$ python3 -q
>>> import numpy as np
>>> np.set_printoptions(precision=2, suppress=True, linewidth=120)
>>> M = np.array([[4, 6, 6, 4, 0, 0, 0, 4],
...     [2, 3, 3, 2, 0, 0, 0, 2],
...     [10, 15, 15, 10, 0, 0, 0, 10],
...     [8, 12, 12, 8, 0, 0, 0, 8]])
>>> rng = np.random.default_rng(43732)
>>> Y = M + rng.integers(-2, 3, (4, 1)) @ rng.integers(-2, 3, (1, 8))
>>> Y
array([[ 8, 10,  2,  0,  0,  4, -2,  6],
       [-2, -1,  7,  6,  0, -4,  2,  0],
       [10, 15, 15, 10,  0,  0,  0, 10],
       [ 4,  8, 16, 12,  0, -4,  2,  6]])
>>> np.abs(Y - M).sum(axis=1)
array([24, 24,  0, 24])
>>> Y - M
array([[ 4,  4, -4, -4,  0,  4, -2,  2],
       [-4, -4,  4,  4,  0, -4,  2, -2],
       [ 0,  0,  0,  0,  0,  0,  0,  0],
       [-4, -4,  4,  4,  0, -4,  2, -2]])
>>> np.round(np.linalg.svd(Y - M, compute_uv=False), 2) + 0
array([16.25,  0.  ,  0.  ,  0.  ])
>>> np.abs(np.diag(np.linalg.qr(M)[1])) > 1e-9
array([ True, False, False, False])
>>> np.linalg.lstsq(M[:-1].T, M[-1])[2]
np.int32(1)
>>> np.allclose(M[:-1].T @ np.linalg.lstsq(M[:-1].T, M[-1])[0], M[-1])
True
>>> rank = np.linalg.matrix_rank(M)
>>> rank
np.int64(1)
>>> ns = np.linalg.svd(M)[2][rank:].T
>>> ns.shape
(8, 7)
>>> np.linalg.matrix_rank(M.T @ M), np.linalg.matrix_rank(M @ M.T)
(np.int64(1), np.int64(1))
>>> ns @ ns.T
array([[ 0.87, -0.2 , -0.2 , -0.13,  0.  ,  0.  ,  0.  , -0.13],
       [-0.2 ,  0.7 , -0.3 , -0.2 ,  0.  ,  0.  ,  0.  , -0.2 ],
       [-0.2 , -0.3 ,  0.7 , -0.2 ,  0.  ,  0.  ,  0.  , -0.2 ],
       [-0.13, -0.2 , -0.2 ,  0.87,  0.  ,  0.  ,  0.  , -0.13],
       [ 0.  ,  0.  ,  0.  ,  0.  ,  1.  ,  0.  ,  0.  ,  0.  ],
       [ 0.  ,  0.  ,  0.  ,  0.  ,  0.  ,  1.  ,  0.  ,  0.  ],
       [ 0.  ,  0.  ,  0.  ,  0.  ,  0.  ,  0.  ,  1.  ,  0.  ],
       [-0.13, -0.2 , -0.2 , -0.13,  0.  ,  0.  ,  0.  ,  0.87]])
>>> data = np.loadtxt("case3.csv", delimiter=",")
>>> data
array([[-5.74, -0.35, -4.4 ,  0.23, -4.57, -1.39],
       [-5.08, -1.34, -5.34, -0.56, -3.45, -2.16],
       [-0.5 ,  3.91,  2.01, -0.44, -0.72, -0.37],
       [-4.07, -1.68, -2.48, -0.52, -3.88, -1.41],
       [-0.07,  5.96, -1.22,  2.66,  4.51,  2.18],
       [-1.04,  4.63, -2.71,  2.6 ,  2.49,  3.41],
       [-4.81,  0.02, -4.38, -0.08, -4.86, -1.23],
       [-1.11,  4.95,  2.78, -2.6 , -2.96,  0.63],
       [-0.09,  4.9 ,  0.27,  0.92,  5.13,  3.62],
       [-0.49,  5.25, -1.19,  1.57,  3.59,  1.45],
       [-5.1 ,  1.4 , -7.25, -2.5 , -3.3 , -1.71],
       [-0.48,  2.26,  1.81, -0.16, -1.  , -2.68],
       [-3.45, -1.36, -8.03, -0.92, -4.15, -1.91],
       [-1.3 ,  4.53,  0.91, -0.62, -1.81, -1.39],
       [ 0.05,  4.72,  3.19, -1.58, -2.46,  0.38],
       [-1.4 ,  6.1 , -1.33,  2.53,  4.11,  2.11],
       [ 0.8 ,  3.57,  2.94, -2.24, -2.34, -1.45],
       [-0.32,  3.73, -0.5 , -1.88, -3.05, -0.63],
       [ 0.32,  5.62, -0.1 ,  3.93,  4.65,  1.34],
       [-5.22, -0.42, -3.44, -0.32, -3.48, -2.19],
       [-4.29,  0.08, -4.47,  0.12, -3.15, -4.3 ],
       [-0.6 ,  4.61,  2.19, -2.9 , -0.61, -0.71],
       [-0.32,  5.56,  2.05, -1.4 , -3.  , -0.48],
       [-0.91,  3.43,  1.63, -2.13, -1.36, -3.98],
       [-0.04,  5.07,  3.26, -2.96, -2.87, -1.73],
       [-4.44,  0.13, -4.8 , -0.05, -2.53, -2.76],
       [-2.17,  3.27,  2.51, -5.32, -2.14, -2.96],
       [ 0.02,  3.94, -2.37, -0.2 ,  4.71,  1.62],
       [ 1.01,  2.  , -0.65,  2.37,  4.2 ,  0.88],
       [-0.22,  5.46, -0.92,  2.04,  3.88,  0.84],
       [-0.92,  5.57, -0.29,  0.97,  6.17,  0.06],
       [-0.78,  3.02, -1.45,  3.52,  5.7 ,  1.99],
       [-1.11,  5.18, -1.78,  1.99,  4.35,  2.23],
       [-1.19,  3.27,  0.86,  0.2 , -1.77, -0.4 ],
       [ 0.06,  5.4 , -0.94,  2.74,  3.33,  2.14]])
>>> vec = np.array([-2, 4, -2, 0, 0, 5])
>>> data @ np.eye(6)[4]
array([-4.57, -3.45, -0.72, -3.88,  4.51,  2.49, -4.86, -2.96,  5.13,  3.59, -3.3 , -1.  , -4.15, -1.81, -2.46,  4.11,
       -2.34, -3.05,  4.65, -3.48, -3.15, -0.61, -3.  , -1.36, -2.87, -2.53, -2.14,  4.71,  4.2 ,  3.88,  6.17,  5.7 ,
        4.35, -1.77,  3.33])
>>> np.linalg.norm(data @ vec) <= np.linalg.norm(data, 2) * np.linalg.norm(vec) + 1e-9
np.True_
>>> np.sign((data @ vec).round(6))
array([ 1.,  1.,  1., -1.,  1.,  1.,  1.,  1.,  1.,  1.,  1., -1.,  1.,  1.,  1.,  1., -1.,  1.,  1.,  1., -1.,  1.,
        1., -1.,  1.,  1., -1.,  1.,  1.,  1.,  1.,  1.,  1.,  1.,  1.])
>>> J = np.loadtxt("sample17.csv", delimiter=",")
>>> J
array([[-3., -1.,  3., -1., -1., -2., -3.,  2.,  1.,  0.],
       [ 0., -1.,  3., -1.,  2., -1.,  2.,  3.,  2.,  1.],
       [ 3., -3.,  3.,  2.,  1., -2., -3., -2., -1., -2.],
       [ 3., -2.,  2.,  0.,  3., -1.,  3.,  1.,  2., -3.],
       [ 0., -3., -1., -3., -3.,  3., -2., -2., -2., -1.],
       [-3.,  1.,  2.,  0., -1.,  3.,  0.,  1., -3., -2.],
       [-3.,  1.,  1.,  3., -2., -2., -2.,  3.,  3.,  0.],
       [ 1.,  3.,  0., -2.,  1.,  2.,  3.,  2., -2.,  0.],
       [ 0.,  0.,  0.,  0.,  0.,  0.,  0.,  0.,  0.,  2.],
       [ 0.,  0.,  0.,  0.,  0.,  0.,  0.,  0.,  1.,  2.]])
>>> O, R = np.linalg.qr(J)
>>> O.shape, R.shape
((10, 10), (10, 10))
>>> np.round(O.T @ O, 2) + 0
array([[1., 0., 0., 0., 0., 0., 0., 0., 0., 0.],
       [0., 1., 0., 0., 0., 0., 0., 0., 0., 0.],
       [0., 0., 1., 0., 0., 0., 0., 0., 0., 0.],
       [0., 0., 0., 1., 0., 0., 0., 0., 0., 0.],
       [0., 0., 0., 0., 1., 0., 0., 0., 0., 0.],
       [0., 0., 0., 0., 0., 1., 0., 0., 0., 0.],
       [0., 0., 0., 0., 0., 0., 1., 0., 0., 0.],
       [0., 0., 0., 0., 0., 0., 0., 1., 0., 0.],
       [0., 0., 0., 0., 0., 0., 0., 0., 1., 0.],
       [0., 0., 0., 0., 0., 0., 0., 0., 0., 1.]])
>>> np.trace(O @ O.T)
np.float64(10.0)
>>> np.round(O @ R, 2) + 0
array([[-3., -1.,  3., -1., -1., -2., -3.,  2.,  1.,  0.],
       [ 0., -1.,  3., -1.,  2., -1.,  2.,  3.,  2.,  1.],
       [ 3., -3.,  3.,  2.,  1., -2., -3., -2., -1., -2.],
       [ 3., -2.,  2.,  0.,  3., -1.,  3.,  1.,  2., -3.],
       [ 0., -3., -1., -3., -3.,  3., -2., -2., -2., -1.],
       [-3.,  1.,  2.,  0., -1.,  3.,  0.,  1., -3., -2.],
       [-3.,  1.,  1.,  3., -2., -2., -2.,  3.,  3.,  0.],
       [ 1.,  3.,  0., -2.,  1.,  2.,  3.,  2., -2.,  0.],
       [ 0.,  0.,  0.,  0.,  0.,  0.,  0.,  0.,  0.,  2.],
       [ 0.,  0.,  0.,  0.,  0.,  0.,  0.,  0.,  1.,  2.]])
>>> r0 = np.array([-3, -3, -5, 0, -3, -1, 2, -1, -3, -1])
>>> Y = J + np.outer(r0, np.eye(10)[8])
>>> Y
array([[-3., -1.,  3., -1., -1., -2., -3.,  2., -2.,  0.],
       [ 0., -1.,  3., -1.,  2., -1.,  2.,  3., -1.,  1.],
       [ 3., -3.,  3.,  2.,  1., -2., -3., -2., -6., -2.],
       [ 3., -2.,  2.,  0.,  3., -1.,  3.,  1.,  2., -3.],
       [ 0., -3., -1., -3., -3.,  3., -2., -2., -5., -1.],
       [-3.,  1.,  2.,  0., -1.,  3.,  0.,  1., -4., -2.],
       [-3.,  1.,  1.,  3., -2., -2., -2.,  3.,  5.,  0.],
       [ 1.,  3.,  0., -2.,  1.,  2.,  3.,  2., -3.,  0.],
       [ 0.,  0.,  0.,  0.,  0.,  0.,  0.,  0., -3.,  2.],
       [ 0.,  0.,  0.,  0.,  0.,  0.,  0.,  0.,  0.,  2.]])
>>> np.linalg.matrix_rank(Y - J)
np.int64(1)
>>> Y.reshape(2, -1)
array([[-3., -1.,  3., -1., -1., -2., -3.,  2., -2.,  0.,  0., -1.,  3., -1.,  2., -1.,  2.,  3., -1.,  1.,  3., -3.,
         3.,  2.,  1., -2., -3., -2., -6., -2.,  3., -2.,  2.,  0.,  3., -1.,  3.,  1.,  2., -3.,  0., -3., -1., -3.,
        -3.,  3., -2., -2., -5., -1.],
       [-3.,  1.,  2.,  0., -1.,  3.,  0.,  1., -4., -2., -3.,  1.,  1.,  3., -2., -2., -2.,  3.,  5.,  0.,  1.,  3.,
         0., -2.,  1.,  2.,  3.,  2., -3.,  0.,  0.,  0.,  0.,  0.,  0.,  0.,  0.,  0., -3.,  2.,  0.,  0.,  0.,  0.,
         0.,  0.,  0.,  0.,  0.,  2.]])
>>> t3 = Y.reshape(10, 2, -1)
>>> np.swapaxes(t3, 1, 2)[0]
array([[-3., -2.],
       [-1., -3.],
       [ 3.,  2.],
       [-1., -2.],
       [-1.,  0.]])
>>> t3.transpose(1, 0, 2)
array([[[-3., -1.,  3., -1., -1.],
        [ 0., -1.,  3., -1.,  2.],
        [ 3., -3.,  3.,  2.,  1.],
        [ 3., -2.,  2.,  0.,  3.],
        [ 0., -3., -1., -3., -3.],
        [-3.,  1.,  2.,  0., -1.],
        [-3.,  1.,  1.,  3., -2.],
        [ 1.,  3.,  0., -2.,  1.],
        [ 0.,  0.,  0.,  0.,  0.],
        [ 0.,  0.,  0.,  0.,  0.]],

       [[-2., -3.,  2., -2.,  0.],
        [-1.,  2.,  3., -1.,  1.],
        [-2., -3., -2., -6., -2.],
        [-1.,  3.,  1.,  2., -3.],
        [ 3., -2., -2., -5., -1.],
        [ 3.,  0.,  1., -4., -2.],
        [-2., -2.,  3.,  5.,  0.],
        [ 2.,  3.,  2., -3.,  0.],
        [ 0.,  0.,  0., -3.,  2.],
        [ 0.,  0.,  0.,  0.,  2.]]])
>>> t3[:, 0]
array([[-3., -1.,  3., -1., -1.],
       [ 0., -1.,  3., -1.,  2.],
       [ 3., -3.,  3.,  2.,  1.],
       [ 3., -2.,  2.,  0.,  3.],
       [ 0., -3., -1., -3., -3.],
       [-3.,  1.,  2.,  0., -1.],
       [-3.,  1.,  1.,  3., -2.],
       [ 1.,  3.,  0., -2.,  1.],
       [ 0.,  0.,  0.,  0.,  0.],
       [ 0.,  0.,  0.,  0.,  0.]])
>>> E = np.array([[1, 0, 0, 0, 0, 0, 0, 0],
...     [6, 8, 0, 0, 0, 0, 0, 0],
...     [9, 9, 7, 0, 0, 0, 0, 0],
...     [8, 3, 7, 1, 0, 0, 0, 0],
...     [3, 8, 6, 4, 6, 0, 0, 0],
...     [2, 3, 7, 9, 8, 2, 0, 0],
...     [0, 8, 1, 7, 6, 5, 7, 0],
...     [8, 1, 5, 3, 5, 2, 5, 1]])
>>> vec = np.array([2, 0, 0, 0, 1, 2, 2, 2])
>>> y = E @ vec
>>> y
array([ 2, 12, 18, 16, 12, 16, 30, 37])
>>> np.round(np.linalg.solve(E, y + E[:, 7]), 2) + 0
array([2., 0., 0., 0., 1., 2., 2., 3.])
>>> np.sort(np.linalg.eigvals(E))
array([1., 1., 1., 2., 6., 7., 7., 8.])
>>> np.linalg.matrix_rank(E - E[0, 0] * np.eye(8))
np.int64(7)
>>> E @ E
array([[  1,   0,   0,   0,   0,   0,   0,   0],
       [ 54,  64,   0,   0,   0,   0,   0,   0],
       [126, 135,  49,   0,   0,   0,   0,   0],
       [ 97,  90,  56,   1,   0,   0,   0,   0],
       [155, 178, 106,  28,  36,   0,   0,   0],
       [183, 184, 174,  59,  64,   4,   0,   0],
       [141, 213, 134, 125, 118,  45,  49,   0],
       [110, 149, 110,  79,  81,  31,  40,   1]])
>>> labels = rng.permutation(8)
>>> Y = E[:, labels] * rng.choice([-1, 1], 8)
>>> Y
array([[ 0,  0,  0,  0, -1,  0,  0,  0],
       [ 0,  0,  0,  8, -6,  0,  0,  0],
       [ 0,  0,  0,  9, -9,  0,  0, -7],
       [ 0,  0,  0,  3, -8,  0, -1, -7],
       [-6,  0,  0,  8, -3,  0, -4, -6],
       [-8,  2,  0,  3, -2,  0, -9, -7],
       [-6,  5,  0,  8,  0,  7, -7, -1],
       [-5,  2, -1,  1, -8,  5, -3, -5]])
>>> U, _, Vh = np.linalg.svd(E.T @ Y)
>>> np.round(np.linalg.lstsq(E, Y)[0], 2) + 0
array([[ 0.,  0.,  0.,  0., -1.,  0.,  0.,  0.],
       [ 0.,  0.,  0.,  1.,  0.,  0.,  0.,  0.],
       [ 0.,  0.,  0.,  0.,  0.,  0.,  0., -1.],
       [ 0.,  0.,  0.,  0.,  0.,  0., -1.,  0.],
       [-1.,  0.,  0.,  0.,  0.,  0.,  0.,  0.],
       [ 0.,  1.,  0.,  0.,  0.,  0.,  0.,  0.],
       [ 0.,  0.,  0.,  0.,  0.,  1.,  0.,  0.],
       [ 0.,  0., -1.,  0.,  0.,  0.,  0.,  0.]])
>>> labels
array([4, 5, 7, 1, 0, 6, 3, 2])
>>> A = np.load("test16.npy")
>>> A
array([[-3,  2,  0, -2,  1,  0, -2, -4, -3],
       [ 2,  3, -2, -4,  2,  1, -5,  5,  1],
       [-4,  1,  3, -1, -5, -4,  2, -3,  5],
       [-5,  4, -2,  2,  4,  5,  2,  3, -3],
       [ 1,  1, -4, -1, -5, -5, -3, -3,  5],
       [ 0, -4,  4,  3, -2, -4,  1,  5, -4],
       [-3,  3, -1, -3,  2, -2,  1,  0, -2],
       [-4,  3,  5,  3, -1,  1,  1, -1,  3],
       [ 4,  5, -5, -4, -1, -1, -5,  1, -4],
       [ 0,  3,  5, -4, -1, -2,  2,  4,  1]])
>>> vec = np.array([0, -2, -1, 1, 0, 1, 0, 1, 1])
>>> y = A @ vec
>>> np.round(np.linalg.solve(A.T @ A, A.T @ y), 2) + 0
array([ 0., -2., -1.,  1.,  0.,  1.,  0.,  1.,  1.])
>>> np.round(np.linalg.pinv(A) @ A, 2) + 0
array([[1., 0., 0., 0., 0., 0., 0., 0., 0.],
       [0., 1., 0., 0., 0., 0., 0., 0., 0.],
       [0., 0., 1., 0., 0., 0., 0., 0., 0.],
       [0., 0., 0., 1., 0., 0., 0., 0., 0.],
       [0., 0., 0., 0., 1., 0., 0., 0., 0.],
       [0., 0., 0., 0., 0., 1., 0., 0., 0.],
       [0., 0., 0., 0., 0., 0., 1., 0., 0.],
       [0., 0., 0., 0., 0., 0., 0., 1., 0.],
       [0., 0., 0., 0., 0., 0., 0., 0., 1.]])
>>> y
array([-13,  -1,  -8,   1,  -2,   4, -12,  -5, -13, -12])
>>> y = y + 0.05 * rng.normal(size=10)
>>> y
array([-13.  ,  -0.95,  -7.99,   0.94,  -2.02,   3.9 , -12.08,  -4.94, -12.94, -11.98])
>>> beta, *_ = np.linalg.lstsq(A, y)
>>> np.round(A.T @ (y - A @ beta), 2) + 0
array([0., 0., 0., 0., 0., 0., 0., 0., 0.])
>>> beta
array([ 0.01, -1.99, -0.99,  0.99, -0.01,  1.02, -0.01,  0.99,  1.  ])
>>> [round(float(np.linalg.norm(np.linalg.solve(A.T @ A + lam * np.eye(9), A.T @ y))), 2) for lam in (0, 1, 10, 100)]
[3.0, 2.88, 2.47, 1.31]
>>> round(np.linalg.norm(y - A @ beta), 2)
np.float64(0.02)
>>> def softmax(z):
...     e = np.exp(z - z.max(axis=-1, keepdims=True))
...     return e / e.sum(axis=-1, keepdims=True)
... 
>>> np.round(softmax(10 * A[1]), 2) + 0
array([0., 0., 0., 0., 0., 0., 0., 1., 0.])
>>> np.round(softmax(A[1]), 2) + 0
array([0.04, 0.11, 0.  , 0.  , 0.04, 0.01, 0.  , 0.79, 0.01])
>>> softmax(A).sum(axis=1)
array([1., 1., 1., 1., 1., 1., 1., 1., 1., 1.])
>>> scores = A @ A.T / np.sqrt(9)
>>> np.round(softmax(scores + np.triu(np.full(scores.shape, -np.inf), 1)), 2) + 0
array([[1.  , 0.  , 0.  , 0.  , 0.  , 0.  , 0.  , 0.  , 0.  , 0.  ],
       [0.  , 1.  , 0.  , 0.  , 0.  , 0.  , 0.  , 0.  , 0.  , 0.  ],
       [0.  , 0.  , 1.  , 0.  , 0.  , 0.  , 0.  , 0.  , 0.  , 0.  ],
       [0.  , 0.  , 0.  , 1.  , 0.  , 0.  , 0.  , 0.  , 0.  , 0.  ],
       [0.  , 0.  , 0.  , 0.  , 1.  , 0.  , 0.  , 0.  , 0.  , 0.  ],
       [0.  , 0.  , 0.  , 0.  , 0.  , 1.  , 0.  , 0.  , 0.  , 0.  ],
       [0.01, 0.  , 0.  , 0.02, 0.  , 0.  , 0.97, 0.  , 0.  , 0.  ],
       [0.  , 0.  , 0.  , 0.  , 0.  , 0.  , 0.  , 1.  , 0.  , 0.  ],
       [0.  , 0.  , 0.  , 0.  , 0.  , 0.  , 0.  , 0.  , 1.  , 0.  ],
       [0.  , 0.  , 0.  , 0.  , 0.  , 0.  , 0.  , 0.  , 0.  , 1.  ]])
